% python3 -q
>>> import numpy as np
>>> np.set_printoptions(suppress=True, linewidth=120)
>>> data = np.load("sample12.npy")
>>> data
array([[ 28.16, -89.01,  71.03],
       [ 32.35, -88.63,  69.58],
       [ 28.48, -89.67,  71.37],
       [ 28.  , -88.66,  71.27],
       [ 29.61, -90.67,  68.74],
       [ 30.88, -89.93,  71.14],
       [ 31.87, -89.  ,  69.12],
       [ 29.6 , -89.08,  70.38],
       [ 30.6 , -89.69,  70.88],
       [ 29.86, -90.37,  69.75],
       [ 29.19, -89.65,  70.49],
       [ 30.2 , -91.09,  69.5 ]])
>>> G = np.cov(data, rowvar=False)
>>> np.round(np.linalg.eigvalsh(G)[::-1], 2)
array([2.22, 0.81, 0.31])
>>> np.round(np.median(data, axis=0), 2)
array([ 29.74, -89.66,  70.44])
>>> np.argsort(-data.std(axis=0).round(6), kind="stable")
array([0, 2, 1])
>>> np.round(np.polyfit(data[:, 1], data[:, 2], 1), 2)
array([  0.41, 107.28])
>>> np.argwhere(np.triu(np.abs(np.corrcoef(data.T)) > 0.8, 1))
array([], shape=(0, 2), dtype=int64)
>>> G.round(2)
array([[ 1.89,  0.02, -0.67],
       [ 0.02,  0.63,  0.26],
       [-0.67,  0.26,  0.82]])
>>> Xc = data - data.mean(axis=0)
>>> left, sv, Vt = np.linalg.svd(Xc, full_matrices=False)
>>> np.round(sv ** 2 / (sv ** 2).sum(), 2)
array([0.67, 0.24, 0.09])
>>> np.abs(left[:, 0]).argmax()
np.int64(1)
>>> sv.round(2)
array([4.94, 2.98, 1.83])
>>> np.round(Xc.mean(axis=0), 2) + 0
array([0., 0., 0.])
>>> left, sv, Vt = np.linalg.svd(data)
>>> np.argmax(sv[:-1] / (sv[1:] + 1e-6)) + 1
np.int64(1)
>>> sv.round(2)
array([407.89,   4.94,   2.94])
>>> out = left[:, :1] @ np.diag(sv[:1]) @ Vt[:1]
>>> round(np.linalg.norm(data - out, 2), 2), np.round(sv[1], 2)
(np.float64(4.94), np.float64(4.94))
>>> np.linalg.matrix_rank(data, rtol=0.05)
np.int64(1)
>>> round(np.abs(data - out).max(), 2)
np.float64(2.59)
>>> O, _ = np.linalg.qr(np.array([[-0.4, 1.2, 1.8, 0.2],
...     [-0.6, -0.5, -0.9, -0.6],
...     [3.1, -0.1, -0.5, -0.3],
...     [-2.5, 1.1, -2.1, 0.5]]))
>>> X = -2 * O
>>> X.round(2)
array([[ 0.2 , -1.49, -1.  ,  0.86],
       [ 0.3 ,  0.82,  0.36,  1.76],
       [-1.53, -0.68,  1.03,  0.37],
       [ 1.24, -0.8 ,  1.35, -0.1 ]])
>>> rng = np.random.default_rng(448799)
>>> idx = rng.permutation(4)
>>> idx
array([0, 2, 1, 3])
>>> out = X[idx][:, idx]
>>> np.round(np.diag(out), 2)
array([ 0.2 ,  1.03,  0.82, -0.1 ])
>>> np.round(np.sort(np.abs(np.linalg.eigvals(out))), 2)
array([2., 2., 2., 2.])
>>> np.round(np.trace(out), 2)
np.float64(1.94)
>>> out.round(2)
array([[ 0.2 , -1.  , -1.49,  0.86],
       [-1.53,  1.03, -0.68,  0.37],
       [ 0.3 ,  0.36,  0.82,  1.76],
       [ 1.24,  1.35, -0.8 , -0.1 ]])
>>> r0 = np.array([-5, -7, -7])
>>> np.round(np.cross(out[2, :3], out[3, :3]), 2)
array([-1.39,  1.25, -0.04])
>>> np.round(np.polyval(r0, out[2]), 2)
array([ -9.52, -10.12, -16.12, -34.9 ])
>>> J = np.array([[4, -2, 4, -2, -4, 6, -4, 2],
...     [-2, 1, -2, 1, 2, -3, 2, -1],
...     [4, -2, 4, -2, -4, 6, -4, 2],
...     [-2, 1, -2, 1, 2, -3, 2, -1],
...     [-4, 2, -4, 2, 4, -6, 4, -2],
...     [6, -3, 6, -3, -6, 9, -6, 3],
...     [-4, 2, -4, 2, 4, -6, 4, -2],
...     [2, -1, 2, -1, -2, 3, -2, 1]])
>>> w, evecs = np.linalg.eigh(J)
>>> x0 = np.array([0, 2, 3, -3, 1, -2, 2, 0])
>>> np.abs(J).sum(axis=1).max(), round(float(np.abs(w).max()), 2)
(np.int64(42), 28.0)
>>> np.round(np.linalg.eigvalsh(J[1:, 1:]), 2) + 0
array([ 0.,  0.,  0.,  0.,  0.,  0., 24.])
>>> np.round(evecs * np.abs(w) @ evecs.T, 2)
array([[ 4., -2.,  4., -2., -4.,  6., -4.,  2.],
       [-2.,  1., -2.,  1.,  2., -3.,  2., -1.],
       [ 4., -2.,  4., -2., -4.,  6., -4.,  2.],
       [-2.,  1., -2.,  1.,  2., -3.,  2., -1.],
       [-4.,  2., -4.,  2.,  4., -6.,  4., -2.],
       [ 6., -3.,  6., -3., -6.,  9., -6.,  3.],
       [-4.,  2., -4.,  2.,  4., -6.,  4., -2.],
       [ 2., -1.,  2., -1., -2.,  3., -2.,  1.]])
>>> x0 @ J @ x0
np.int64(25)
>>> round(x0 @ J @ x0 / (x0 @ x0), 2), round(w[0], 2), round(w[-1], 2)
(np.float64(0.81), np.float64(-0.0), np.float64(28.0))
